$ python -q
>>> import numpy as np
>>> np.set_printoptions(precision=2, suppress=True, linewidth=140, legacy="1.25")
>>> f = np.array([1, 3])
>>> v = np.array([0, 2, 2, 1, 1])
>>> F = f[:, None] + v[None, :]
>>> F
array([[1, 3, 3, 2, 2],
       [3, 5, 5, 4, 4]])
>>> left, sigma, Vh = np.linalg.svd(F)
>>> sigma
array([10.84,  0.69])
>>> np.argmax(sigma[:-1] / (sigma[1:] + 1e-6)) + 1
1
>>> other = left[:, :1] @ np.diag(sigma[:1]) @ Vh[:1]
>>> round(np.linalg.norm(F - other) / np.linalg.norm(F), 2)
0.06
>>> other = F / np.sqrt((F ** 2).mean(axis=1, keepdims=True))
>>> other[0]
array([0.43, 1.29, 1.29, 0.86, 0.86])
>>> np.linalg.norm(other, axis=1)
array([2.24, 2.24])
>>> t3 = np.stack([F, -3 * F, F[::-1]])
>>> np.linalg.matrix_rank(t3)
array([2, 2, 2])
>>> np.linalg.norm(t3, axis=(1, 2))
array([10.86, 32.59, 10.86])
>>> (t3 @ F.T).shape
(3, 2, 2)
>>> f, v = F[0], F[1]
>>> f @ v
49
>>> pr = (f @ v) / (f @ f) * f
>>> np.outer(f, v)
array([[ 3,  5,  5,  4,  4],
       [ 9, 15, 15, 12, 12],
       [ 9, 15, 15, 12, 12],
       [ 6, 10, 10,  8,  8],
       [ 6, 10, 10,  8,  8]])
>>> round(float((v - pr) @ f), 2)
-0.0
>>> round(np.linalg.norm(f + v) ** 2 + np.linalg.norm(f - v) ** 2, 2)
236.0
>>> v - pr
array([ 1.19, -0.44, -0.44,  0.37,  0.37])
>>> [round(float(x), 2) for x in np.linalg.svd(F, compute_uv=False)[:3]]
[10.84, 0.69]
>>> np.argsort(-np.linalg.norm(F, axis=0).round(6), kind="stable")[:3]
array([1, 2, 3])
>>> round(np.linalg.norm(F, 2) / np.linalg.norm(F), 2)
1.0
>>> mat = np.array([[0, 2, 1], [0, 2, 1], [1, 3, 2], [2, 4, 3], [1, 3, 2]])
>>> mat
array([[0, 2, 1],
       [0, 2, 1],
       [1, 3, 2],
       [2, 4, 3],
       [1, 3, 2]])
>>> [round(float(x), 2) for x in np.linalg.svd(mat, compute_uv=False)[:3]]
[8.11, 1.13, 0.0]
>>> np.round(np.linalg.norm(mat, 2) / np.linalg.norm(mat), 2)
0.99
>>> np.linalg.cond(mat) > 100
True
>>> round(float(np.trace(np.linalg.pinv(mat) @ mat)), 2)
2.0
>>> np.round(mat @ np.linalg.pinv(mat) @ mat, 2) + 0
array([[0., 2., 1.],
       [0., 2., 1.],
       [1., 3., 2.],
       [2., 4., 3.],
       [1., 3., 2.]])
>>> np.unique(mat.round(6), axis=0).shape
(3, 3)
>>> np.linalg.lstsq(mat[:-1].T, mat[-1])[2]
2
>>> left, sigma, Vh = np.linalg.svd(mat)
>>> V = Vh[:(sigma > 1e-8).sum()]
>>> rng = np.random.default_rng(614159)
>>> x0 = mat[2] + -3 * mat[4] + rng.integers(2) * np.eye(3)[0]
>>> x0
array([-2., -6., -4.])
>>> V.T @ V
array([[ 0.83, -0.17,  0.33],
       [-0.17,  0.83,  0.33],
       [ 0.33,  0.33,  0.33]])
>>> np.allclose(V.T @ V @ x0, x0)
True
>>> np.diag(V.T @ V)
array([0.83, 0.83, 0.33])
>>> np.linalg.matrix_rank(np.vstack([mat, x0]))
2
>>> th = np.radians(15)
>>> R = np.eye(3)
>>> R[1, 1] = R[0, 0] = np.cos(th)
>>> R[1, 0], R[0, 1] = -np.sin(th), np.sin(th)
>>> R
array([[ 0.97,  0.26,  0.  ],
       [-0.26,  0.97,  0.  ],
       [ 0.  ,  0.  ,  1.  ]])
>>> other = mat @ R.T
>>> round(np.linalg.det(R), 2), round(np.trace(R), 2)
(1.0, 2.93)
>>> other
array([[0.52, 1.93, 1.  ],
       [0.52, 1.93, 1.  ],
       [1.74, 2.64, 2.  ],
       [2.97, 3.35, 3.  ],
       [1.74, 2.64, 2.  ]])
>>> np.abs(other - mat).max(axis=0)
array([0.97, 0.65, 0.  ])
>>> M = np.array([[0, 0, 0, 0, 0],
...     [0, 0, 0, 0, 0],
...     [0, -4, 4, 6, -4],
...     [0, -2, 2, 3, -2],
...     [0, -4, 4, 6, -4]])
>>> M
array([[ 0,  0,  0,  0,  0],
       [ 0,  0,  0,  0,  0],
       [ 0, -4,  4,  6, -4],
       [ 0, -2,  2,  3, -2],
       [ 0, -4,  4,  6, -4]])
>>> np.linalg.cond(M) > 100
True
>>> np.argsort(-np.linalg.norm(M, axis=0).round(6), kind="stable")[:3]
array([3, 1, 2])
>>> round(np.linalg.norm(M, 2) / np.linalg.norm(M), 2)
1.0
>>> np.linalg.matrix_rank(M, rtol=0.1)
1
>>> A = np.load("x.npy")
>>> A
array([[0, 1],
       [1, 0]])
>>> w, V = np.linalg.eigh(A)
>>> np.linalg.eigvalsh(A @ A)
array([1., 1.])
>>> np.round(V.T @ V, 2) + 0
array([[1., 0.],
       [0., 1.]])
>>> np.abs(V[:, -1])
array([0.71, 0.71])
>>> np.round(V.T @ A @ V, 2) + 0
array([[-1.,  0.],
       [ 0.,  1.]])
>>> np.linalg.matrix_power(A, 100)
array([[1, 0],
       [0, 1]])
>>> np.sort(np.abs(np.linalg.eigvals(A)))[::-1]
array([1., 1.])
>>> np.linalg.matrix_power(A, 2)
array([[1, 0],
       [0, 1]])
>>> A @ np.ones(2)
array([1., 1.])
>>> pr = np.eye(2)[1]
>>> for _ in range(7):
...     pr = pr @ A
...     print(pr.round(2))
... 
[1. 0.]
[0. 1.]
[1. 0.]
[0. 1.]
[1. 0.]
[0. 1.]
[1. 0.]
>>> A.T @ A
array([[1, 0],
       [0, 1]])
>>> np.linalg.pinv(A)
array([[0., 1.],
       [1., 0.]])
>>> A @ A.T
array([[1, 0],
       [0, 1]])
>>> A[:, 1] @ A[:, 0]
0
>>> A.sum(axis=0)
array([1, 1])
>>> np.round(np.linalg.norm(A), 2)
1.41
>>> np.linalg.matrix_rank(A)
2
>>> np.unravel_index(np.abs(A).argmax(), A.shape)
(0, 1)
>>> f = np.array([3, 3, 1])
>>> np.polyval(f, A[1])
array([7, 1])
>>> np.array([np.convolve(row, f, "same") for row in A])
array([[0, 3, 3],
       [3, 3, 1]])
>>> np.convolve(A[1], f)
array([3, 3, 1, 0])
>>> np.correlate(A[1], A[0], "full")
array([1, 0, 0])
>>> E = np.diag(np.array([0, 2, 2, -2]))
>>> E
array([[ 0,  0,  0,  0],
       [ 0,  2,  0,  0],
       [ 0,  0,  2,  0],
       [ 0,  0,  0, -2]])
>>> x0 = np.array([1, 3, 1, 1])
>>> h = np.maximum(E @ x0, 0)
>>> h
array([0, 6, 2, 0])
>>> np.maximum(E @ x0, 0) - np.maximum(-E @ x0, 0)
array([ 0,  6,  2, -2])
>>> np.flatnonzero(h > 1e-9)
array([1, 2])
>>> E.T @ h
array([ 0, 12,  4,  0])
>>> other = np.array([[0, 2], [0, 1]])
>>> feats = np.kron(np.eye(2, dtype=int), other)
>>> feats
array([[0, 2, 0, 0],
       [0, 1, 0, 0],
       [0, 0, 0, 2],
       [0, 0, 0, 1]])
>>> np.argsort(-np.linalg.norm(feats, axis=0).round(6), kind="stable")[:3]
array([1, 3, 0])
>>> np.linalg.cond(feats) > 100
True
>>> x0 = np.array([-1, 1, -2, 1])
>>> h = np.maximum(feats @ x0, 0)
>>> feats * (h > 1e-9)[:, None]
array([[0, 2, 0, 0],
       [0, 1, 0, 0],
       [0, 0, 0, 2],
       [0, 0, 0, 1]])
>>> np.maximum(feats @ (3 * x0), 0)
array([6, 3, 6, 3])
>>> h
array([2, 1, 2, 1])
>>> np.round(np.linalg.norm(feats, 2), 2)
2.24
>>> np.linalg.norm(feats, axis=0)
array([0.  , 2.24, 0.  , 2.24])
>>> X = np.load("case14.npy")
>>> X
array([[ 6., -3.,  0.],
       [-5.,  1.,  0.],
       [ 0.,  0.,  8.]])
>>> np.round(np.linalg.det(X), 2)
-72.0
>>> X @ X
array([[ 51., -21.,   0.],
       [-35.,  16.,   0.],
       [  0.,   0.,  64.]])
>>> (X != 0).astype(int)
array([[1, 1, 0],
       [1, 1, 0],
       [0, 0, 1]])
>>> labels = rng.permutation(3)
>>> labels
array([1, 0, 2])
>>> other = X[labels][:, labels]
>>> np.diag(other)
array([1., 6., 8.])
>>> np.trace(other)
15.0
>>> np.round(np.linalg.det(other), 2), round(np.linalg.det(X[labels]), 2)
(-72.0, 72.0)
>>> np.sort(np.abs(np.linalg.eigvals(other)))
array([1.11, 8.  , 8.11])
>>> np.round(np.linalg.det(X), 2)
-72.0
>>> np.round(np.abs(np.linalg.eigvals(X)).max(), 2)
8.11
>>> w, V = np.linalg.eig(X)
>>> np.sort(np.linalg.eigvals(X @ X))
array([ 1.23, 64.  , 65.77])
>>> np.sort(np.linalg.eigvals(np.linalg.inv(X)))
array([-0.9 ,  0.12,  0.12])
>>> data = np.load("sample13.npy")
>>> data
array([[ 1, -1,  1, -1, -1,  1, -1,  1],
       [ 1,  1, -1, -1, -1, -1,  1,  1],
       [ 1, -1, -1,  1, -1,  1,  1, -1]])
>>> data[0] @ data[1]
0
>>> round(np.linalg.norm(data, 1), 2), round(np.linalg.norm(data, np.inf), 2)
(3.0, 8.0)
>>> np.linalg.norm(data, axis=1).argmax()
0
>>> left, sigma, Vh = np.linalg.svd(data, full_matrices=False)
>>> (sigma > 1e-8).sum()
3
>>> np.round(Vh @ Vh.T, 2) + 0
array([[1., 0., 0.],
       [0., 1., 0.],
       [0., 0., 1.]])
>>> np.round(left.T @ left, 2) + 0
array([[1., 0., 0.],
       [0., 1., 0.],
       [0., 0., 1.]])
>>> left.shape, sigma.shape, Vh.shape
((3, 3), (3,), (3, 8))
>>> np.allclose(left * sigma @ Vh, data)
True
>>> np.round(left.T @ data @ Vh.T, 2) + 0
array([[2.83, 0.  , 0.  ],
       [0.  , 2.83, 0.  ],
       [0.  , 0.  , 2.83]])
>>> sigma / sigma[0]
array([1., 1., 1.])
